$ ipython --no-banner

In [1]: import numpy as np

In [2]: np.set_printoptions(precision=2, suppress=True, linewidth=120)

In [3]: data = np.load("case8.npy")

In [4]: print(data)
[[ 0.99  0.05 -0.01  0.02 -0.02  0.04  0.01  0.05  0.01  0.05  0.02 -0.04  0.05 -0.01]
 [ 0.05  0.65  0.05 -0.15  0.15 -0.25 -0.05 -0.35 -0.05 -0.35 -0.15  0.25 -0.35  0.05]
 [-0.01  0.05  0.99  0.02 -0.02  0.04  0.01  0.05  0.01  0.05  0.02 -0.04  0.05 -0.01]
 [ 0.02 -0.15  0.02  0.94  0.06 -0.11 -0.02 -0.15 -0.02 -0.15 -0.06  0.11 -0.15  0.02]
 [-0.02  0.15 -0.02  0.06  0.94  0.11  0.02  0.15  0.02  0.15  0.06 -0.11  0.15 -0.02]
 [ 0.04 -0.25  0.04 -0.11  0.11  0.82 -0.04 -0.25 -0.04 -0.25 -0.11  0.18 -0.25  0.04]
 [ 0.01 -0.05  0.01 -0.02  0.02 -0.04  0.99 -0.05 -0.01 -0.05 -0.02  0.04 -0.05  0.01]
 [ 0.05 -0.35  0.05 -0.15  0.15 -0.25 -0.05  0.65 -0.05 -0.35 -0.15  0.25 -0.35  0.05]
 [ 0.01 -0.05  0.01 -0.02  0.02 -0.04 -0.01 -0.05  0.99 -0.05 -0.02  0.04 -0.05  0.01]
 [ 0.05 -0.35  0.05 -0.15  0.15 -0.25 -0.05 -0.35 -0.05  0.65 -0.15  0.25 -0.35  0.05]
 [ 0.02 -0.15  0.02 -0.06  0.06 -0.11 -0.02 -0.15 -0.02 -0.15  0.94  0.11 -0.15  0.02]
 [-0.04  0.25 -0.04  0.11 -0.11  0.18  0.04  0.25  0.04  0.25  0.11  0.82  0.25 -0.04]
 [ 0.05 -0.35  0.05 -0.15  0.15 -0.25 -0.05 -0.35 -0.05 -0.35 -0.15  0.25  0.65  0.05]
 [-0.01  0.05 -0.01  0.02 -0.02  0.04  0.01  0.05  0.01  0.05  0.02 -0.04  0.05  0.99]]

In [5]: print(round(float(data[:, 11] @ data[:, 12]), 2))
-0.0

In [6]: print(np.linalg.norm(data, axis=0))
[1. 1. 1. 1. 1. 1. 1. 1. 1. 1. 1. 1. 1. 1.]

In [7]: print(np.linalg.svd(data, compute_uv=False))
[1. 1. 1. 1. 1. 1. 1. 1. 1. 1. 1. 1. 1. 1.]

In [8]: print(round(float(np.abs(np.linalg.eigvals(data)).max()), 2))
1.0

In [9]: print(np.allclose(data @ data.T, data.T @ data))
True

In [10]: vec = np.array([2, -3, 0, -3, 1, 3, 2, 3, 2, 1, 2, 1, -2, 2])

In [11]: print(np.round(data.T @ (data @ vec), 2) + 0)
[ 2. -3.  0. -3.  1.  3.  2.  3.  2.  1.  2.  1. -2.  2.]

In [12]: print(14 - np.linalg.matrix_rank(data - np.eye(14), tol=1e-8))
13

In [13]: print(np.abs(np.linalg.eigvals(data)))
[1. 1. 1. 1. 1. 1. 1. 1. 1. 1. 1. 1. 1. 1.]

In [14]: print(np.sort(np.abs(np.degrees(np.angle(np.linalg.eigvals(data))))))
[  0.   0.   0.   0.   0.   0.   0.   0.   0.   0.   0.   0.   0. 180.]

In [15]: print(round(float(np.linalg.norm(vec)), 2), round(float(np.linalg.norm(data @ vec)), 2))
7.94 7.94

In [16]: O, r_ = np.linalg.qr(data)

In [17]: print(O.shape, r_.shape)
(14, 14) (14, 14)

In [18]: print(np.allclose(r_.T @ r_, data.T @ data))
True

In [19]: print(abs(r_[0, 0]), np.round(np.linalg.norm(data[:, 0]), 2))
1.0 1.0

In [20]: rng = np.random.default_rng(82)

In [21]: X = np.eye(8, dtype=int)[rng.permutation(8)]

In [22]: print(X)
[[0 0 0 0 1 0 0 0]
 [0 0 0 1 0 0 0 0]
 [0 0 0 0 0 0 0 1]
 [0 1 0 0 0 0 0 0]
 [0 0 0 0 0 1 0 0]
 [0 0 1 0 0 0 0 0]
 [0 0 0 0 0 0 1 0]
 [1 0 0 0 0 0 0 0]]

In [23]: print(np.linalg.pinv(X))
[[0. 0. 0. 0. 0. 0. 0. 1.]
 [0. 0. 0. 1. 0. 0. 0. 0.]
 [0. 0. 0. 0. 0. 1. 0. 0.]
 [0. 1. 0. 0. 0. 0. 0. 0.]
 [1. 0. 0. 0. 0. 0. 0. 0.]
 [0. 0. 0. 0. 1. 0. 0. 0.]
 [0. 0. 0. 0. 0. 0. 1. 0.]
 [0. 0. 1. 0. 0. 0. 0. 0.]]

In [24]: print(X @ X.T)
[[1 0 0 0 0 0 0 0]
 [0 1 0 0 0 0 0 0]
 [0 0 1 0 0 0 0 0]
 [0 0 0 1 0 0 0 0]
 [0 0 0 0 1 0 0 0]
 [0 0 0 0 0 1 0 0]
 [0 0 0 0 0 0 1 0]
 [0 0 0 0 0 0 0 1]]

In [25]: print(np.linalg.norm(X, axis=0))
[1. 1. 1. 1. 1. 1. 1. 1.]

In [26]: arr = np.load("m.npy")

In [27]: print(arr)
[[ 1.5  -0.7  -1.6   0.1 ]
 [ 0.74  2.   -0.8  -0.1 ]
 [ 0.44  0.4  -0.6   1.4 ]
 [ 0.35  1.   -0.4   0.8 ]
 [ 0.15 -2.1  -0.1  -1.8 ]
 [ 0.85 -2.2  -0.9  -0.1 ]
 [ 0.97  0.7  -1.    0.1 ]
 [-1.1  -2.5   0.9  -0.5 ]
 [ 0.1  -0.6  -0.1  -0.4 ]
 [-0.39  0.2   0.4  -0.1 ]
 [-0.62  1.4   0.6   0.8 ]
 [-0.66  0.3   0.8  -0.6 ]
 [ 1.56 -0.2  -1.5   0.8 ]
 [-0.67 -0.4   0.8  -1.2 ]
 [ 0.4   0.3  -0.4  -0.4 ]
 [ 0.35 -0.8  -0.4  -1.7 ]
 [-0.4  -2.3   0.4   0.8 ]
 [ 0.18  1.7  -0.2   0.7 ]
 [ 0.26  1.2  -0.4   1.4 ]
 [-2.36 -2.    2.5   0.2 ]
 [ 1.33 -0.3  -1.4   0.7 ]
 [-0.91  0.2   0.9   0.1 ]
 [ 0.86 -0.2  -0.8  -0.3 ]
 [-0.58 -0.7   0.6  -0.2 ]
 [ 1.15  0.4  -1.    0.2 ]
 [ 0.73  1.   -0.7  -0.4 ]
 [-0.02  0.4   0.1   0.  ]
 [ 1.14  0.3  -1.    0.6 ]
 [-0.99  0.3   0.9   1.7 ]
 [-0.36 -0.8   0.3  -0.6 ]]

In [28]: vec = np.array([2, 0, 2, 0, 1, 1, 2, 2, 0, 1, 1, 0, 2, 0])

In [29]: target = data @ vec

In [30]: beta, lr = np.zeros(14), 1 / np.linalg.norm(data, 2) ** 2

In [31]: for i in range(8):
    ...:     beta -= lr * data.T @ (data @ beta - target)
    ...:     if i % 2 == 0: print(i, round(np.linalg.norm(data @ beta - target), 2))
    ...: 
0 0.0
2 0.0
4 0.0
6 0.0

In [32]: print(round(np.linalg.cond(data), 2))
1.0

In [33]: print(beta.round(2) + 0)
[2. 0. 2. 0. 1. 1. 2. 2. 0. 1. 1. 0. 2. 0.]

In [34]: M = np.load("data.npy")

In [35]: print(M)
[[0 2 0 1 4 0 5 4]
 [2 0 2 0 1 4 0 5]
 [0 2 0 2 0 1 4 0]
 [1 0 2 0 2 0 1 4]
 [4 1 0 2 0 2 0 1]
 [0 4 1 0 2 0 2 0]
 [5 0 4 1 0 2 0 2]
 [4 5 0 4 1 0 2 0]]

In [36]: vec = np.array([0, 1, 2, 1, 0, 2, 1, 3])

In [37]: target = M @ vec

In [38]: print(target)
[20 27 10 17 10  8 19 11]

In [39]: print(np.round(np.linalg.solve(M, M[:, 0]), 2) + 0)
[1. 0. 0. 0. 0. 0. 0. 0.]

In [40]: print(np.round(np.linalg.solve(M, target), 2) + 0)
[0. 1. 2. 1. 0. 2. 1. 3.]

In [41]: lab = rng.integers(0, 2, 11)

In [42]: E = (lab[:, None] == lab) * -3 + np.eye(11)

In [43]: print(E)
[[-2.  0. -3. -3. -3.  0.  0.  0.  0. -3. -3.]
 [ 0. -2.  0.  0.  0. -3. -3. -3. -3.  0.  0.]
 [-3.  0. -2. -3. -3.  0.  0.  0.  0. -3. -3.]
 [-3.  0. -3. -2. -3.  0.  0.  0.  0. -3. -3.]
 [-3.  0. -3. -3. -2.  0.  0.  0.  0. -3. -3.]
 [ 0. -3.  0.  0.  0. -2. -3. -3. -3.  0.  0.]
 [ 0. -3.  0.  0.  0. -3. -2. -3. -3.  0.  0.]
 [ 0. -3.  0.  0.  0. -3. -3. -2. -3.  0.  0.]
 [ 0. -3.  0.  0.  0. -3. -3. -3. -2.  0.  0.]
 [-3.  0. -3. -3. -3.  0.  0.  0.  0. -2. -3.]
 [-3.  0. -3. -3. -3.  0.  0.  0.  0. -3. -2.]]

In [44]: # splits into 2 blocks

In [45]: u = np.array([4, 5, 2, 5, 5, 5, 2, 3, 4, -4, -4, -1, -5, 4])

In [46]: B = data + np.outer(u, np.eye(14)[9])

In [47]: print(round(np.linalg.det(B) / np.linalg.det(data), 2), round(float(1 + np.linalg.solve(data, u)[9]), 2))
-3.35 -3.35

In [48]: print(np.linalg.matrix_rank(B - data))
1

In [49]: print([round(float(x), 2) for x in np.linalg.svd(E, compute_uv=False)[:3]])
[17.0, 14.0, 1.0]

In [50]: print(np.argsort(-np.linalg.norm(E, axis=0).round(6), kind="stable")[:3])
[0 2 3]

In [51]: W1 = np.array([[2, -9, 1, 1],
    ...:     [-1, -7, 2, -1],
    ...:     [8, 1, -4, 1],
    ...:     [8, 8, -8, -9],
    ...:     [-8, 2, -8, -5],
    ...:     [-8, -3, -9, -6],
    ...:     [3, 4, 3, 1],
    ...:     [-1, 7, 0, 1],
    ...:     [-9, 7, 5, 2],
    ...:     [3, -3, -4, 2],
    ...:     [0, -1, -9, 6]])

In [52]: beta = np.array([3, 3, -1, 4])

In [53]: H = np.maximum(E @ W1 + beta, 0)

In [54]: print(np.linalg.matrix_rank(H))
4

In [55]: print((H > 0).astype(int))
[[0 0 1 1]
 [1 0 0 1]
 [0 1 1 1]
 [0 1 1 1]
 [0 1 1 1]
 [1 0 0 1]
 [1 0 0 1]
 [1 0 0 1]
 [1 0 1 1]
 [0 1 1 1]
 [0 1 1 1]]

In [56]: W2 = np.array([[1, 0], [1, 3], [2, 0], [1, 1]])

In [57]: print(H @ W2)
[[209.  17.]
 [ 62.  12.]
 [209.  47.]
 [198.  58.]
 [196.  44.]
 [ 50.   7.]
 [ 68.  14.]
 [ 64.  14.]
 [ 59.  15.]
 [206.  36.]
 [202.  46.]]
